In [1]: import numpy as np

In [2]: np.set_printoptions(precision=3, suppress=True, linewidth=120, sign=" ")

In [3]: A2 = np.array([[4], [-5], [-1], [4], [-2]])

In [4]: cent = np.array([[-1, 3, 3]])

In [5]: rng = np.random.default_rng(6699)

In [6]: arr = A2 @ cent + 0.3 * rng.normal(size=(5, 3))

In [7]: arr
Out[7]: 
array([[ -4.005,  11.679,  12.423],
       [  4.302, -14.765, -15.463],
       [  0.719,  -2.832,  -3.506],
       [ -3.434,  11.867,  11.958],
       [  1.531,  -6.312,  -5.806]])

In [8]: left, sv, VT = np.linalg.svd(arr)

In [9]: sv
Out[9]: array([ 34.261,   0.779,   0.508])

In [10]: A2 = left[:, :1] @ np.diag(sv[:1]) @ VT[:1]

In [11]: print(np.round(np.linalg.norm(arr - A2) / np.linalg.norm(arr), 3))
0.027

In [12]: print(np.linalg.matrix_rank(A2))
1

In [13]: u, g = arr[1], arr[4]

In [14]: round(u @ g, 3)
Out[14]: np.float64(189.546)

In [15]: p = (u @ g) / (u @ u) * u

In [16]: np.round((g - p) @ u, 3)
Out[16]: np.float64(0.0)

In [17]: p
Out[17]: array([ 1.715, -5.884, -6.163])

In [18]: X = np.vander(np.arange(3) - 1, 4, increasing=True)

In [19]: print(X)
[[ 1 -1  1 -1]
 [ 1  0  0  0]
 [ 1  1  1  1]]

In [20]: # columns 1 and 3 are equal

In [21]: np.linalg.norm(X, axis=0)
Out[21]: array([ 1.732,  1.414,  1.414,  1.414])

In [22]: round(np.linalg.norm(X, 2), 3)
Out[22]: np.float64(2.136)

In [23]: round(np.linalg.norm(X[2], 1), 3), np.round(np.linalg.norm(X[2], np.inf), 3)
Out[23]: (np.float64(4.0), np.float64(1.0))

In [24]: round(float(np.linalg.norm(X) ** 2 / np.linalg.norm(X, 2) ** 2), 3)
Out[24]: 1.973

In [25]: round(np.linalg.norm(X[2] - X[1]), 3)
Out[25]: np.float64(1.732)

In [26]: X[2] @ X[1]
Out[26]: np.int64(1)

In [27]: print(np.linalg.norm(X, axis=1).argmax())
0

In [28]: vec = np.array([2, -2, -3])

In [29]: target = arr @ vec

In [30]: print(target)
[-68.635  84.521  17.619 -66.476  33.102]

In [31]: print(np.linalg.lstsq(arr, target)[0])
[ 2. -2. -3.]

In [32]: print(np.round(np.linalg.pinv(arr) @ arr, 3) + 0)
[[ 1.  0.  0.]
 [ 0.  1.  0.]
 [ 0.  0.  1.]]

In [33]: target = target + 0.3 * rng.normal(size=5)

In [34]: target
Out[34]: array([-68.286,  84.738,  17.924, -66.582,  33.576])

In [35]: coef, *_ = np.linalg.lstsq(arr, target)

In [36]: print(coef.round())
[ 1. -2. -3.]

In [37]: theta = np.radians(135)

In [38]: r_ = np.eye(4)

In [39]: r_[3, 3] = r_[0, 0] = np.cos(theta)

In [40]: r_[3, 0], r_[0, 3] = -np.sin(theta), np.sin(theta)

In [41]: r_
Out[41]: 
array([[-0.707,  0.   ,  0.   ,  0.707],
       [ 0.   ,  1.   ,  0.   ,  0.   ],
       [ 0.   ,  0.   ,  1.   ,  0.   ],
       [-0.707,  0.   ,  0.   , -0.707]])

In [42]: A2 = X @ r_.T

In [43]: round(float(np.linalg.det(r_)), 3), np.round(np.trace(r_), 3)
Out[43]: (1.0, np.float64(0.586))

In [44]: np.linalg.svd(X, compute_uv=False), np.linalg.svd(A2, compute_uv=False)
Out[44]: (array([ 2.136,  2.   ,  0.662]), array([ 2.136,  2.   ,  0.662]))

In [45]: np.allclose(X @ X.T, A2 @ A2.T)
Out[45]: True

In [46]: A2.round(3) + 0
Out[46]: 
array([[-1.414, -1.   ,  1.   ,  0.   ],
       [-0.707,  0.   ,  0.   , -0.707],
       [ 0.   ,  1.   ,  1.   , -1.414]])

In [47]: cov = X.T @ X

In [48]: np.diag(cov)
Out[48]: array([ 3,  2,  2,  2])

In [49]: np.linalg.matrix_rank(cov)
Out[49]: np.int64(3)

In [50]: (X @ X.T).shape
Out[50]: (3, 3)

In [51]: np.trace(cov), (X ** 2).sum()
Out[51]: (np.int64(9), np.int64(9))

In [52]: u = np.array([5, 1, 9])

In [53]: np.convolve(X[1], u)
Out[53]: array([ 5,  1,  9,  0,  0,  0])

In [54]: np.array([np.convolve(row, u, "same") for row in X])
Out[54]: 
array([[ -4,  13, -13,   8],
       [  1,   9,   0,   0],
       [  6,  15,  15,  10]])

In [55]: np.cross(X[1, :3], X[2, :3])
Out[55]: array([ 0, -1,  1])
